$ python -q
>>> import numpy as np
>>> import numpy.linalg as la
>>> np.set_printoptions(precision=2, suppress=True, linewidth=140)
>>> M = np.load("sample6.npy")
>>> M
array([[ 0,  0,  0,  0,  0,  0,  0,  0,  0,  0,  0,  2,  0],
       [ 0,  0,  0,  0,  0,  0,  0, -3,  0,  0,  0,  0,  0],
       [ 0,  0, -4,  0,  0,  0,  0,  0,  0,  0,  0,  0,  0],
       [ 0,  0,  0,  0,  0,  0,  0,  0,  0,  1,  0,  0,  0],
       [ 0,  0,  0,  0,  0,  0,  0,  0,  0,  0, -5,  0,  0],
       [ 0,  0,  0,  0,  0,  0,  0,  0,  0,  0,  0,  0,  0],
       [ 0,  0,  0,  0,  0,  0,  0,  0,  0,  0,  0,  0,  4],
       [ 0,  0,  0,  0,  0,  0,  0,  0,  0,  0,  0,  0,  0],
       [ 0,  0,  0,  0,  0, -4,  0,  0,  0,  0,  0,  0,  0],
       [ 0,  0,  0,  0,  0,  0,  0,  0,  0,  0,  0,  0,  0],
       [ 0,  0,  0,  5,  0,  0,  0,  0,  0,  0,  0,  0,  0],
       [ 0,  0,  0,  0, -4,  0,  0,  0,  0,  0,  0,  0,  0],
       [-5,  0,  0,  0,  0,  0,  0,  0,  0,  0,  0,  0,  0]])
>>> U, sigma, Vt = la.svd(M)
>>> sigma
array([ 5.,  5.,  5.,  4.,  4.,  4.,  4.,  3.,  2.,  1.,  0., -0., -0.])
>>> np.argmax(sigma[:-1] / (sigma[1:] + 1e-6)) + 1
np.int64(10)
>>> out = U[:, :10] @ np.diag(sigma[:10]) @ Vt[:10]
>>> round(la.norm(M - out) / la.norm(M), 2)
np.float64(0.0)
>>> np.abs(M - out).max()
np.float64(0.0)
>>> np.allclose(M, M.T)
False
>>> np.round(la.det(M), 2)
np.float64(0.0)
>>> round(float(np.abs(la.eigvals(M)).max()), 2)
4.0
>>> np.sort(np.abs(la.eigvals(M)))
array([0., 0., 0., 0., 0., 0., 0., 0., 0., 0., 0., 0., 4.])
>>> rng = np.random.default_rng(397)
>>> out = M + rng.integers(-2, 3, (13, 10)) @ rng.integers(-2, 3, (10, 13))
>>> out
array([[ -3,  -8,  -5,  -5,   0,  -1,   3,  -5,   8,   7,   5,  -3,  -2],
       [ 13,   2,  -3,   3,  -1,   8,  -2,   2,  -1,  -3,  -5,   3,   4],
       [  2,  -3,  -4,   5,  -5,  -3,  -1,   7,   1,  -8,  -6,  14,  -6],
       [  5,   8, -12,  -4,  -1,   6,  -7,   0,   5,   1,   1,  -3,  -1],
       [ -8,   2,   0,  -6, -10,  -3,  -4,   1,   3,  -1,   2,   2,   2],
       [ -5,   1,  -2,   2, -13, -10,  -2,   6,   6,  -8,  -3,  17,  -8],
       [  9,   4,  -3,  -2,   6,   0,  -4,  10,   1,   9,  -4,   9,   7],
       [-13,   5,  17,   2,  -5, -14,  -5,  11,  -8,  -1,  -1,  13,   1],
       [-14,  -4,   4,  -6, -14,  -6,   0,  -4,   0,  -6,   4,  -6,   0],
       [ -9,   4,  -8,  -6,  -4,  -9,  10,  -8,   1,  -8,  12,  -1,   1],
       [ -3, -12,  -6,   2,   5,   3,   3,  -9,   8,   5,   8,  -7,  -5],
       [  6,  -6, -12,  -2,  -2,  -2,   2,  -1,  14,   9,   4,   4,  -4],
       [ -3,   6,   4,   2,  14,   3,  -6,   2,  -6,   6,   2,  -2,   2]])
>>> np.round(la.svd(out - M, compute_uv=False), 2) + 0
array([48.19, 43.57, 33.98, 23.89, 21.02, 17.24, 11.02,  6.63,  4.31,  1.25,  0.  ,  0.  ,  0.  ])
>>> data = np.array([[1, 0, 0, 0, 0],
...     [2, 1, 0, 0, 0],
...     [0, 2, 1, 0, 0],
...     [2, 2, 0, 1, 0],
...     [1, 0, 0, 2, 1]])
>>> U, sigma, Vt = la.svd(data, full_matrices=False)
>>> sigma
array([4.16, 2.37, 1.68, 0.53, 0.11])
>>> (sigma > 1e-8).sum()
np.int64(5)
>>> U.shape, sigma.shape, Vt.shape
((5, 5), (5,), (5, 5))
>>> sigma / sigma[0]
array([1.  , 0.57, 0.4 , 0.13, 0.03])
>>> data @ data
array([[1, 0, 0, 0, 0],
       [4, 1, 0, 0, 0],
       [4, 4, 1, 0, 0],
       [8, 4, 0, 1, 0],
       [6, 4, 0, 4, 1]])
>>> [int(la.matrix_rank(la.matrix_power(data, p))) for p in range(1, 6)]
[5, 5, 5, 5, 5]
>>> np.prod(np.diag(data)), np.round(la.det(data), 2)
(np.int64(1), np.float64(1.0))
>>> np.sort(la.eigvals(data))
array([1., 1., 1., 1., 1.])
>>> la.matrix_rank(data - data[0, 0] * np.eye(5))
np.int64(3)
>>> la.svd(M, compute_uv=False)
array([5., 5., 5., 4., 4., 4., 4., 3., 2., 1., 0., 0., 0.])
>>> la.norm(M, axis=0)
array([5., 0., 4., 5., 4., 4., 0., 3., 0., 1., 5., 2., 4.])
>>> M[:, 6] @ M[:, 0]
np.int64(0)
>>> np.sort(np.abs(la.eigvals(data)))
array([1., 1., 1., 1., 1.])
>>> np.allclose(data, data.T)
False
>>> round(la.det(data), 2)
np.float64(1.0)
>>> np.allclose(data @ data.T, data.T @ data)
False
>>> np.unravel_index(np.abs(data).argmax(), data.shape)
(np.int64(1), np.int64(0))
>>> la.svd(data, compute_uv=False)
array([4.16, 2.37, 1.68, 0.53, 0.11])
>>> np.diff(data, axis=0)
array([[ 1,  1,  0,  0,  0],
       [-2,  1,  1,  0,  0],
       [ 2,  0, -1,  1,  0],
       [-1, -2,  0,  1,  1]])
>>> data.shape
(5, 5)
>>> W0 = np.load("case4.npy")
>>> W0
array([[-2.84, -0.35,  0.92, -2.89, -0.12, -1.95, -0.08,  2.9 , -1.05, -2.93,  2.8 ,  2.89],
       [-2.91, -0.02,  0.97, -2.92,  0.  , -2.06, -0.04,  3.04, -0.93, -3.01,  2.99,  3.06],
       [-3.05,  0.05,  1.09, -2.86, -0.07, -2.1 ,  0.12,  3.04, -1.24, -3.17,  3.11,  3.03],
       [-2.91, -0.09,  1.15, -3.02,  0.06, -1.97,  0.07,  3.02, -0.98, -3.06,  2.87,  2.89],
       [-3.  ,  0.05,  1.01, -3.13,  0.09, -2.13,  0.  ,  2.97, -1.13, -2.87,  2.94,  3.18],
       [-3.17, -0.06,  0.98, -2.99,  0.08, -2.08, -0.22,  2.86, -0.96, -2.99,  3.02,  3.02],
       [-3.15,  0.11,  1.06, -3.06, -0.04, -1.9 , -0.07,  3.02, -1.06, -3.1 ,  3.12,  3.06],
       [-3.17,  0.04,  1.1 , -3.06, -0.06, -2.05, -0.09,  3.  , -1.02, -2.86,  3.  ,  3.09],
       [-3.08, -0.14,  0.93, -3.05,  0.05, -2.12,  0.04,  3.  , -1.03, -3.  ,  2.88,  3.01],
       [-2.97, -0.07,  1.03, -3.23,  0.08, -1.96,  0.02,  3.08, -0.86, -2.95,  2.88,  2.98],
       [-2.85, -0.09,  0.89, -2.93,  0.14, -2.07, -0.02,  2.87, -0.99, -2.85,  2.88,  3.03],
       [ 0.98,  0.  ,  2.19, -1.98, -2.04,  2.91, -2.05,  3.14, -1.02, -3.  ,  2.9 , -1.96],
       [ 0.99,  0.02,  1.95, -2.04, -2.06,  2.98, -1.92,  2.95, -0.92, -2.86,  2.79, -2.15],
       [ 0.97, -0.03,  1.94, -2.08, -1.89,  3.  , -2.03,  3.  , -1.07, -3.03,  2.95, -2.  ],
       [ 0.97,  0.13,  1.9 , -1.78, -1.9 ,  3.12, -1.92,  2.88, -1.09, -2.9 ,  3.09, -2.05],
       [ 0.85, -0.03,  1.88, -2.13, -1.95,  3.07, -2.03,  2.86, -1.17, -2.9 ,  2.94, -2.08],
       [ 1.06,  0.  ,  2.08, -2.05, -1.94,  2.99, -1.99,  3.02, -1.07, -2.93,  2.98, -2.04],
       [ 0.93, -0.03,  2.05, -2.12, -1.81,  3.01, -2.  ,  2.86, -0.93, -3.06,  2.95, -2.06],
       [ 1.05,  0.03,  1.91, -1.89, -1.94,  2.96, -1.88,  3.1 , -1.03, -3.01,  3.02, -1.97],
       [ 0.92,  0.09,  1.92, -1.99, -2.11,  3.04, -2.06,  3.04, -0.97, -2.92,  2.8 , -2.03],
       [ 0.93,  0.08,  1.97, -2.  , -2.02,  3.2 , -2.12,  3.1 , -0.93, -3.1 ,  2.92, -1.75],
       [ 0.97,  0.14,  1.96, -2.05, -2.2 ,  3.01, -1.92,  3.03, -1.02, -3.11,  2.84, -1.97],
       [ 1.08,  1.99, -2.99, -3.05, -0.1 , -2.01, -1.08, -0.91, -0.99, -0.82, -1.05,  1.98],
       [ 0.95,  2.  , -2.95, -2.79,  0.07, -1.87, -0.95, -1.04, -1.08, -0.94, -1.04,  1.99],
       [ 0.98,  1.93, -3.08, -3.08,  0.09, -1.89, -0.82, -0.86, -1.1 , -0.97, -1.04,  1.94],
       [ 1.11,  2.24, -3.07, -2.88,  0.13, -1.98, -1.26, -0.96, -1.08, -1.04, -0.92,  1.93],
       [ 0.8 ,  1.97, -2.89, -2.97,  0.01, -2.05, -1.04, -1.08, -1.04, -1.2 , -1.08,  1.94],
       [ 0.98,  1.81, -2.83, -2.86, -0.04, -2.04, -1.03, -0.9 , -1.19, -1.  , -0.93,  2.03],
       [ 1.03,  2.01, -2.95, -3.08,  0.04, -2.12, -0.94, -1.05, -0.89, -1.08, -0.98,  1.91],
       [ 1.05,  1.88, -2.84, -2.91,  0.02, -2.06, -0.95, -1.14, -0.98, -0.96, -0.95,  2.05],
       [ 0.92,  2.16, -3.  , -2.89,  0.1 , -2.  , -1.  , -0.78, -0.97, -0.92, -0.98,  1.81],
       [ 0.92,  1.93, -3.14, -3.04, -0.06, -2.07, -1.03, -1.02, -0.99, -1.01, -1.05,  1.98],
       [ 0.93,  2.02, -3.01, -3.05, -0.1 , -2.01, -0.76, -0.98, -1.04, -1.  , -1.03,  2.16]])
>>> cent = W0[[19, 29]].astype(float)
>>> for _ in range(3):
...     z = la.norm(W0[:, None] - cent, axis=-1).argmin(axis=1)
...     cent = np.array([W0[z == j].mean(axis=0) for j in range(2)])
... 
>>> z
array([1, 1, 1, 1, 1, 1, 1, 1, 1, 1, 1, 0, 0, 0, 0, 0, 0, 0, 0, 0, 0, 0, 1, 1, 1, 1, 1, 1, 1, 1, 1, 1, 1])
>>> cent
array([[ 0.97,  0.04,  1.98, -2.01, -1.99,  3.03, -1.99,  3.  , -1.02, -2.98,  2.93, -2.01],
       [-1.02,  0.97, -0.98, -2.99,  0.02, -2.02, -0.51,  1.  , -1.03, -1.99,  0.97,  2.5 ]])
>>> np.bincount(z)
array([11, 22])
>>> np.abs(cent[1] - cent[0]).argmax()
np.int64(5)
